In [1]: import numpy as np

In [2]: np.set_printoptions(precision=3, suppress=True, linewidth=140)

In [3]: m1 = np.load("out12.npy")

In [4]: m1
Out[4]: 
array([[2, 2, 0, 0],
       [2, 2, 0, 0],
       [0, 0, 2, 2],
       [0, 0, 2, 2]])

In [5]: Uu, sv, vt = np.linalg.svd(m1)

In [6]: sv.round(3) + 0
Out[6]: array([4., 4., 0., 0.])

In [7]: M2 = Uu[:, :2] @ np.diag(sv[:2]) @ vt[:2]

In [8]: np.round(np.abs(m1 - M2).max(), 3)
Out[8]: np.float64(0.0)

In [9]: M2
Out[9]: 
array([[2., 2., 0., 0.],
       [2., 2., 0., 0.],
       [0., 0., 2., 2.],
       [0., 0., 2., 2.]])

In [10]: np.round(np.linalg.norm(m1 - M2, 2), 3), round(float(sv[2]), 3)
Out[10]: (np.float64(0.0), 0.0)

In [11]: mat = np.loadtxt("m.csv", delimiter=",")

In [12]: mat
Out[12]: 
array([[ 1.,  0.,  0.,  0.,  0.,  0.,  0.],
       [ 0.,  1.,  0.,  0.,  0.,  0.,  0.],
       [-2., -1.,  1.,  0.,  0.,  0.,  0.],
       [-2., -2.,  2.,  1.,  0.,  0.,  0.],
       [-1.,  0.,  1.,  2.,  1.,  0.,  0.],
       [ 1., -1.,  1.,  0.,  1.,  1.,  0.],
       [-1.,  0., -1.,  0.,  2.,  0.,  1.]])

In [13]: f = np.array([1, 3, 7, 5, -7, 0, 0])

In [14]: M2 = mat + np.outer(f, np.eye(7)[2])

In [15]: np.linalg.matrix_rank(M2 - mat)
Out[15]: np.int64(1)

In [16]: M2 = np.array([[5, 0, -5],
    ...:     [8, -7, 0],
    ...:     [8, -8, 1],
    ...:     [-2, -1, 1],
    ...:     [6, -7, -8],
    ...:     [-5, -2, -3],
    ...:     [-4, 3, 5]])

In [17]: np.einsum("ik,kj->ji", mat, M2)
Out[17]: 
array([[  5.,   8., -10., -12.,   5.,   6.,  -5.],
       [  0.,  -7.,  -1.,  -3., -17., -10.,  -3.],
       [ -5.,   0.,  11.,  13.,   0., -15.,  -7.]])

In [18]: np.vstack([mat, M2.T]).shape
Out[18]: (10, 7)

In [19]: np.einsum("ij->j", mat)
Out[19]: array([-4., -3.,  4.,  3.,  4.,  1.,  1.])

In [20]: np.linalg.matrix_rank(mat @ M2)
Out[20]: np.int64(3)

In [21]: A = np.loadtxt("arr.csv", delimiter=",")

In [22]: A
Out[22]: 
array([[ 0.   , -0.3  , -1.3  , -0.4  ,  0.8  , -0.5  ,  2.4  , -0.1  ,  1.9  ],
       [ 0.2  , -0.2  ,  0.9  , -0.6  , -1.   ,  1.4  ,  0.2  ,  1.1  , -2.4  ],
       [ 0.304,  0.416,  0.795,  1.09 , -0.233, -1.199,  0.157,  1.123,  0.383],
       [-0.4  ,  1.3  ,  0.6  , -1.3  ,  0.4  ,  0.   ,  0.9  ,  1.5  , -0.6  ],
       [ 0.4  ,  0.3  ,  0.7  ,  1.2  , -0.3  , -1.2  ,  0.2  ,  1.1  ,  0.5  ],
       [ 0.1  , -0.3  , -0.5  , -0.2  ,  0.3  , -0.7  ,  1.4  , -1.1  ,  0.2  ],
       [-0.5  , -0.9  , -1.   ,  1.3  , -1.2  ,  0.1  ,  1.8  , -0.7  , -0.4  ],
       [ 1.9  ,  0.5  , -0.4  ,  1.   ,  1.2  ,  0.7  , -0.6  , -1.9  , -0.3  ]])

In [23]: M2 = np.array([[3, 1, 3],
    ...:     [1, 0, 3],
    ...:     [1, 3, 0],
    ...:     [2, 1, 0],
    ...:     [0, 0, 2],
    ...:     [1, 3, 1],
    ...:     [3, 0, 3],
    ...:     [3, 2, 2],
    ...:     [3, 0, 0]])

In [24]: np.vstack([A, M2.T]).shape
Out[24]: (11, 9)

In [25]: np.linalg.matrix_rank(np.vstack([A, M2.T]))
Out[25]: np.int64(9)

In [26]: np.linalg.matrix_rank(A @ M2)
Out[26]: np.int64(3)

In [27]: np.linalg.norm(A, axis=0)
Out[27]: array([2.079, 1.798, 2.322, 2.751, 2.217, 2.465, 3.498, 3.354, 3.227])

In [28]: np.linalg.norm(A, axis=1)
Out[28]: array([3.494, 3.35 , 2.238, 2.735, 2.283, 2.045, 3.015, 3.318])

In [29]: round(float(np.linalg.norm(A[3], 1)), 3), np.round(np.linalg.norm(A[3], np.inf), 3)
Out[29]: (7.0, np.float64(1.5))

In [30]: A[3] @ A[0]
Out[30]: np.float64(0.54)

In [31]: J = np.loadtxt("mat.csv", delimiter=",")

In [32]: J
Out[32]: 
array([[ 2.,  0.,  0.,  2.,  1.,  1.,  1.,  0.,  1.,  0.,  2.],
       [ 2.,  2.,  1.,  0.,  1.,  2.,  1.,  0.,  2.,  2.,  1.],
       [ 0.,  2.,  0.,  0.,  0.,  2.,  1.,  2.,  2.,  1.,  0.],
       [-4., -6., -3.,  2., -2., -5., -2.,  0., -5., -6., -1.]])

In [33]: np.argsort(-np.linalg.norm(J, axis=0).round(6), kind="stable")[:3]
Out[33]: array([1, 9, 5])

In [34]: np.linalg.matrix_rank(J, rtol=0.1)
Out[34]: np.int64(3)
